In [1]: import numpy as np

In [2]: import numpy.linalg as la

In [3]: np.set_printoptions(precision=2, suppress=True, linewidth=200)

In [4]: feats = np.load("arr.npy")

In [5]: print(feats)
[[ 2 -1  0  0]
 [-2 -1  0  0]
 [ 0  0  2 -1]
 [ 0  0 -2 -1]]

In [6]: A2 = np.array([[-2, -1, 5], [-1, 2, -2], [3, 5, 5], [0, -4, 3]])

In [7]: print(la.matrix_rank(np.vstack([feats, A2.T])))
4

In [8]: print(np.einsum("ik,kj->ij", feats, A2))
[[ -3  -4  12]
 [  5   0  -8]
 [  6  14   7]
 [ -6  -6 -13]]

In [9]: print(np.einsum("ik,kj->ji", feats, A2))
[[ -3   5   6  -6]
 [ -4   0  14  -6]
 [ 12  -8   7 -13]]

In [10]: print(np.einsum("ij,ij->i", feats, feats))
[5 5 5 5]

In [11]: print(np.flatnonzero(la.matrix_power((feats != 0) + (feats.T != 0) + np.eye(4), 4)[2]))
[2 3]

In [12]: print(np.sort(la.eigvals(feats).real))
[-1.56 -1.56  2.56  2.56]

In [13]: print(round(float(la.det(feats)), 2))
16.0

In [14]: print(feats @ feats)
[[ 6 -1  0  0]
 [-2  3  0  0]
 [ 0  0  6 -1]
 [ 0  0 -2  3]]

In [15]: print((la.matrix_power((feats != 0) + (feats.T != 0) + np.eye(4), 4) > 0).astype(int))
[[1 1 0 0]
 [1 1 0 0]
 [0 0 1 1]
 [0 0 1 1]]

In [16]: K = np.load("a.npy")

In [17]: print(K)
[[29 12 33]
 [23  7 14]
 [20  7 17]
 [ 5  1  2]
 [31 12 31]
 [12  4 10]
 [15  6 17]
 [17  5 10]
 [14  4  8]
 [ 4  1  3]
 [21  7 16]
 [16  5 11]
 [ 5  2  7]
 [13  6 19]
 [24 10 28]
 [18  7 19]
 [ 8  3  9]
 [25  8 17]
 [ 7  3 10]]

In [18]: G = np.cov(K, rowvar=False)

In [19]: print(np.argsort(-K.std(axis=0).round(6), kind="stable"))
[2 0 1]

In [20]: Xc = (K - K.mean(axis=0)) / K.std(axis=0)

In [21]: print(Xc.std(axis=0))
[1. 1. 1.]

In [22]: beta = la.lstsq(np.delete(Xc, 2, axis=1), Xc[:, 2])[0]

In [23]: print(beta)
[-0.94  1.87]

In [24]: print(np.abs(beta).argmax())
1

In [25]: J = np.load("data.npy")

In [26]: print(J)
[[ 0.81 -0.59  0.  ]
 [ 0.59  0.81  0.  ]
 [ 0.    0.    1.  ]]

In [27]: A2 = J / la.norm(J, axis=1, keepdims=True)

In [28]: G = A2 @ A2.T

In [29]: print(G.round(2) + 0)
[[1. 0. 0.]
 [0. 1. 0.]
 [0. 0. 1.]]

In [30]: print((np.abs(G) > 0.9).astype(int))
[[1 0 0]
 [0 1 0]
 [0 0 1]]

In [31]: print(np.degrees(np.arccos(np.clip(G[0, 2], -1, 1))))
90.0

In [32]: arr = np.array([[0, 0, 0], [0, 0, -2], [0, 0, 0]])

In [33]: print(round(float(la.det(arr.T)), 2))
0.0

In [34]: print(np.kron(np.eye(2, dtype=int), arr))
[[ 0  0  0  0  0  0]
 [ 0  0 -2  0  0  0]
 [ 0  0  0  0  0  0]
 [ 0  0  0  0  0  0]
 [ 0  0  0  0  0 -2]
 [ 0  0  0  0  0  0]]

In [35]: print(np.einsum("ij,ji->", arr, arr))
0

In [36]: print(np.einsum("ii->", arr))
0

In [37]: G = arr.T @ arr

In [38]: print(np.trace(G), (arr ** 2).sum())
4 4

In [39]: print(np.round(np.trace(la.pinv(arr) @ arr), 2))
1.0

In [40]: print(np.abs(np.diag(la.qr(arr)[1])) > 1e-9)
[False False False]

In [41]: print(arr @ la.pinv(arr) @ arr)
[[ 0.  0.  0.]
 [ 0.  0. -2.]
 [ 0.  0.  0.]]

In [42]: la.inv(arr)
LinAlgError: Singular matrix


In [43]: U, sig, Vt = la.svd(arr)

In [44]: print(sig)
[ 2. -0.  0.]

In [45]: print(np.argmax(sig[:-1] / (sig[1:] + 1e-6)) + 1)
1

In [46]: A2 = U[:, :1] @ np.diag(sig[:1]) @ Vt[:1]

In [47]: print(A2)
[[ 0.  0.  0.]
 [ 0.  0. -2.]
 [ 0.  0.  0.]]

In [48]: x = np.array([2, 1, 0])

In [49]: print((arr @ x).argmax())
0

In [50]: print(arr @ (2 * x))
[0 0 0]

In [51]: print(np.einsum("ij,j->i", arr, x))
[0 0 0]

In [52]: E = np.loadtxt("case19.csv", delimiter=",")

In [53]: print(E)
[[-0.66  0.75  0.03]
 [-0.66 -0.59  0.47]
 [ 0.37  0.29  0.88]]

In [54]: x = np.array([-1, 1, 5])

In [55]: a = np.maximum(E @ x, 0)

In [56]: print(np.flatnonzero(a > 1e-9))
[0 1 2]

In [57]: print(E * (a > 1e-9)[:, None])
[[-0.66  0.75  0.03]
 [-0.66 -0.59  0.47]
 [ 0.37  0.29  0.88]]

In [58]: A2 = E / np.sqrt((E ** 2).mean(axis=1, keepdims=True))

In [59]: print(la.norm(A2, axis=1))
[1.73 1.73 1.73]

In [60]: print(la.matrix_rank(A2) == la.matrix_rank(E))
True

In [61]: A2 = la.inv(E)

In [62]: print(np.round(la.slogdet(E)[0], 2))
1.0

In [63]: print(np.allclose(A2, E.T))
True

In [64]: print(np.round(la.cond(E), 2))
1.0

In [65]: print(E.mean(axis=0))
[-0.31  0.15  0.46]

In [66]: print(E - E[0])
[[ 0.    0.    0.  ]
 [ 0.   -1.35  0.44]
 [ 1.03 -0.47  0.85]]

In [67]: print(round(np.abs(E).max(), 2))
0.88

In [68]: print(la.svd(E, compute_uv=False))
[1. 1. 1.]

In [69]: la.rank(E)
AttributeError: module 'numpy.linalg' has no attribute 'rank'


In [70]: E[3]
IndexError: index 3 is out of bounds for axis 0 with size 3


In [71]: m1 = np.load("block5.npy")

In [72]: print(m1)
[[5. 1. 1.]
 [1. 5. 1.]
 [1. 1. 5.]]

In [73]: print(np.fft.fft(m1[0]))
[7.+0.j 4.+0.j 4.+0.j]

In [74]: print(np.sort(np.abs(np.fft.fft(m1[0]))), np.sort(la.svd(m1, compute_uv=False)))
[4. 4. 7.] [4. 4. 7.]

In [75]: print(m1 @ np.ones(3))
[7. 7. 7.]

In [76]: M = np.array([[0, 1, 1], [1, 2, 0], [1, 2, 2]])

In [77]: print(M)
[[0 1 1]
 [1 2 0]
 [1 2 2]]

In [78]: u = np.array([-2, 2, 1])

In [79]: A2 = M + np.outer(u, np.eye(3)[0])

In [80]: print(la.matrix_rank(A2 - M))
1

In [81]: u, r1 = M[0], M[2]

In [82]: print(u @ r1)
4

In [83]: print(u @ u)
2

In [84]: pr = (u @ r1) / (u @ u) * u

In [85]: print(pr)
[0. 2. 2.]

In [86]: print((r1 - pr) @ u)
0.0

In [87]: print(la.matrix_rank(np.outer(u, r1)))
1

In [88]: x = np.array([4, 4, 3])

In [89]: rhs = M @ x

In [90]: beta, lr = np.zeros(3), 1 / la.norm(M, 2) ** 2

In [91]: for i in range(6):
    ...:     beta -= lr * M.T @ (M @ beta - rhs)
    ...:     if i % 2 == 0: print(i, round(la.norm(M @ beta - rhs), 2))
    ...: 
0 0.91
2 0.85
4 0.8

In [92]: print(np.round(la.cond(M), 2))
9.46
